$ ipython --no-banner

In [1]: import numpy as np

In [2]: import numpy.linalg as la

In [3]: np.set_printoptions(precision=2, suppress=True, linewidth=120)

In [4]: rd = lambda a: np.round(a, 2) + 0

In [5]: M = np.loadtxt("mat.csv", delimiter=",")

In [6]: rd(M)
Out[6]: 
array([[0.33, 0.  , 0.  , 0.33, 0.33, 0.  ],
       [0.  , 0.33, 0.  , 0.  , 0.33, 0.33],
       [0.  , 0.  , 0.5 , 0.5 , 0.  , 0.  ],
       [0.25, 0.25, 0.  , 0.25, 0.25, 0.  ],
       [0.  , 0.  , 0.33, 0.  , 0.33, 0.33],
       [0.  , 0.  , 0.  , 0.  , 0.  , 1.  ]])

In [7]: # rows sum to 1

In [8]: A2 = la.inv(M)

In [9]: rd(M @ A2)
Out[9]: 
array([[1., 0., 0., 0., 0., 0.],
       [0., 1., 0., 0., 0., 0.],
       [0., 0., 1., 0., 0., 0.],
       [0., 0., 0., 1., 0., 0.],
       [0., 0., 0., 0., 1., 0.],
       [0., 0., 0., 0., 0., 1.]])

In [10]: A2 = M / np.sqrt((M ** 2).mean(axis=1, keepdims=True))

In [11]: rd(la.norm(A2, axis=1))
Out[11]: array([2.45, 2.45, 2.45, 2.45, 2.45, 2.45])

In [12]: W0 = np.load("run2.npy")

In [13]: W0
Out[13]: 
array([[-1, -1, -1,  1,  0],
       [-1, -1, -1,  1,  0],
       [-2, -2, -2,  0, -1],
       [-1, -1, -1,  1,  0],
       [-2, -2, -2,  0, -1],
       [ 0,  0,  0,  2,  1]])

In [14]: rd(W0 @ la.pinv(W0) @ W0)
Out[14]: 
array([[-1., -1., -1.,  1.,  0.],
       [-1., -1., -1.,  1.,  0.],
       [-2., -2., -2.,  0., -1.],
       [-1., -1., -1.,  1.,  0.],
       [-2., -2., -2.,  0., -1.],
       [ 0.,  0.,  0.,  2.,  1.]])

In [15]: rd(np.trace(la.pinv(W0) @ W0))
Out[15]: np.float64(2.0)

In [16]: A2 = W0[0, 0] * W0[1:] - np.outer(W0[1:, 0], W0[0])

In [17]: A2
Out[17]: 
array([[ 0,  0,  0,  0,  0],
       [ 0,  0,  0,  2,  1],
       [ 0,  0,  0,  0,  0],
       [ 0,  0,  0,  2,  1],
       [ 0,  0,  0, -2, -1]])

In [18]: W0[:, 0] / W0[0, 0]
Out[18]: array([ 1.,  1.,  2.,  1.,  2., -0.])

In [19]: np.flatnonzero(~A2.round(6).any(axis=1))
Out[19]: array([0, 2])

In [20]: data = np.load("sample12.npy")

In [21]: data
Out[21]: 
array([[7, 7, 6, 9],
       [6, 9, 5, 5],
       [4, 7, 4, 2],
       [7, 0, 4, 5],
       [4, 5, 7, 5]])

In [22]: A2 = data / np.sqrt((data ** 2).mean(axis=1, keepdims=True))

In [23]: la.matrix_rank(A2) == la.matrix_rank(data)
Out[23]: np.True_

In [24]: rd(A2[0])
Out[24]: array([0.95, 0.95, 0.82, 1.23])

In [25]: rd(la.norm(A2, axis=1))
Out[25]: array([2., 2., 2., 2., 2.])

In [26]: x = np.array([2, 5, -4, 0])

In [27]: rhs = data @ x

In [28]: rd(la.lstsq(data, rhs)[0])
Out[28]: array([ 2.,  5., -4.,  0.])

In [29]: rng = np.random.default_rng(591)

In [30]: rhs = rhs + 0.1 * rng.normal(size=5)

In [31]: rd(rhs)
Out[31]: array([25.05, 36.91, 26.92, -1.96,  4.95])

In [32]: beta, *_ = la.lstsq(data, rhs)

In [33]: rd(beta)
Out[33]: array([ 2.  ,  4.99, -4.01,  0.03])

In [34]: rd(la.norm(rhs - data @ beta))
Out[34]: np.float64(0.03)

In [35]: beta.round()
Out[35]: array([ 2.,  5., -4.,  0.])

In [36]: x = np.array([1, -2, 1, -1])

In [37]: h = np.maximum(data @ x, 0)

In [38]: data * (h > 1e-9)[:, None]
Out[38]: 
array([[0, 0, 0, 0],
       [0, 0, 0, 0],
       [0, 0, 0, 0],
       [7, 0, 4, 5],
       [0, 0, 0, 0]])

In [39]: np.maximum(data @ (3 * x), 0)
Out[39]: array([ 0,  0,  0, 18,  0])

In [40]: np.flatnonzero(h > 1e-9)
Out[40]: array([3])

In [41]: A2 = M / la.norm(M, axis=1, keepdims=True)

In [42]: C2 = A2 @ A2.T

In [43]: (C2 - 2 * np.eye(6)).round(6).argmax(axis=1)
Out[43]: array([3, 4, 0, 0, 1, 1])

In [44]: (np.abs(C2) > 0.9).astype(int)
Out[44]: 
array([[1, 0, 0, 0, 0, 0],
       [0, 1, 0, 0, 0, 0],
       [0, 0, 1, 0, 0, 0],
       [0, 0, 0, 1, 0, 0],
       [0, 0, 0, 0, 1, 0],
       [0, 0, 0, 0, 0, 1]])

In [45]: rd(la.norm(A2, axis=1))
Out[45]: array([1., 1., 1., 1., 1., 1.])

In [46]: labels = rng.permutation(4)

In [47]: A2 = data[:, labels] * rng.choice([-1, 1], 4)

In [48]: A2
Out[48]: 
array([[-7, -7,  6,  9],
       [-6, -9,  5,  5],
       [-4, -7,  4,  2],
       [-7,  0,  4,  5],
       [-4, -5,  7,  5]])

In [49]: left, _, Vh = la.svd(data.T @ A2)

In [50]: rd(la.lstsq(data, A2)[0])
Out[50]: 
array([[-1.,  0.,  0.,  0.],
       [ 0., -1.,  0.,  0.],
       [ 0.,  0.,  1.,  0.],
       [ 0.,  0.,  0.,  1.]])

In [51]: labels
Out[51]: array([0, 1, 2, 3])

In [52]: feats = np.load("data.npy")

In [53]: feats
Out[53]: 
array([[-2,  0],
       [ 0,  2]])

In [54]: # 2 groups of indices that never mix

In [55]: labels = rng.permutation(2)

In [56]: A2 = feats[:, labels] * rng.choice([-1, 1], 2)

In [57]: A2
Out[57]: 
array([[ 0,  2],
       [-2,  0]])

In [58]: left, _, Vh = la.svd(feats.T @ A2)

In [59]: labels
Out[59]: array([1, 0])

In [60]: q, Rm = la.qr(A2)

In [61]: abs(Rm[0, 0]), rd(la.norm(A2[:, 0]))
Out[61]: (np.float64(2.0), np.float64(2.0))

In [62]: q
Out[62]: 
array([[0., 1.],
       [1., 0.]])

In [63]: np.allclose(Rm.T @ Rm, A2.T @ A2)
Out[63]: True

In [64]: q.shape, Rm.shape
Out[64]: ((2, 2), (2, 2))

In [65]: q.T @ q
Out[65]: 
array([[1., 0.],
       [0., 1.]])

In [66]: [int(la.matrix_rank(la.matrix_power(feats, p))) for p in range(1, 3)]
Out[66]: [2, 2]

In [67]: rd(np.sort(la.eigvals(feats)))
Out[67]: array([-2.,  2.])

In [68]: labels = rng.permutation(2)

In [69]: labels
Out[69]: array([1, 0])

In [70]: A2 = feats[labels][:, labels]

In [71]: np.trace(A2)
Out[71]: np.int64(0)

In [72]: np.allclose(A2, feats)
Out[72]: False

In [73]: np.diag(A2)
Out[73]: array([ 2, -2])

In [74]: A2
Out[74]: 
array([[ 2,  0],
       [ 0, -2]])

In [75]: feats @ feats
Out[75]: 
array([[4, 0],
       [0, 4]])

In [76]: (feats != 0).astype(int)
Out[76]: 
array([[1, 0],
       [0, 1]])

In [77]: rd(la.det(feats))
Out[77]: np.float64(-4.0)

In [78]: (la.matrix_power((feats != 0) + (feats.T != 0) + np.eye(2), 2) > 0).astype(int)
Out[78]: 
array([[1, 0],
       [0, 1]])

In [79]: J = np.load("m.npy")

In [80]: rd(J)
Out[80]: 
array([[ 6.09, -6.27, -4.85],
       [-6.2 ,  6.45,  4.47],
       [-4.82,  4.43,  7.56],
       [-0.43, -0.93,  9.95],
       [-6.62,  7.35,  1.48],
       [ 5.58, -7.01,  4.43],
       [ 1.64, -3.21,  9.33],
       [-1.93,  3.51, -9.16],
       [ 3.03, -2.13, -9.29],
       [ 4.6 , -4.14, -7.85],
       [ 0.82, -2.32,  9.69],
       [-5.42,  6.88, -4.82],
       [ 4.76, -6.32,  6.12],
       [ 0.31,  1.06, -9.94],
       [ 1.83, -0.69, -9.81],
       [ 3.95, -3.28, -8.58],
       [-6.62,  7.42,  1.01],
       [-1.88,  0.75,  9.79],
       [-2.79,  1.85,  9.42],
       [-3.39,  5.01, -7.97],
       [ 6.34, -6.69, -3.87],
       [ 6.47, -6.95, -3.12]])

In [81]: x = np.array([-7, -4, 9])

In [82]: np.sign((J @ x).round(6))
Out[82]: array([-1.,  1.,  1.,  1.,  1.,  1.,  1., -1., -1., -1.,  1., -1.,  1., -1., -1., -1.,  1.,  1.,  1., -1., -1., -1.])

In [83]: (J @ x).argmax()
Out[83]: np.int64(17)

In [84]: la.norm(J @ x) <= la.norm(J, 2) * la.norm(x) + 1e-9
Out[84]: np.True_
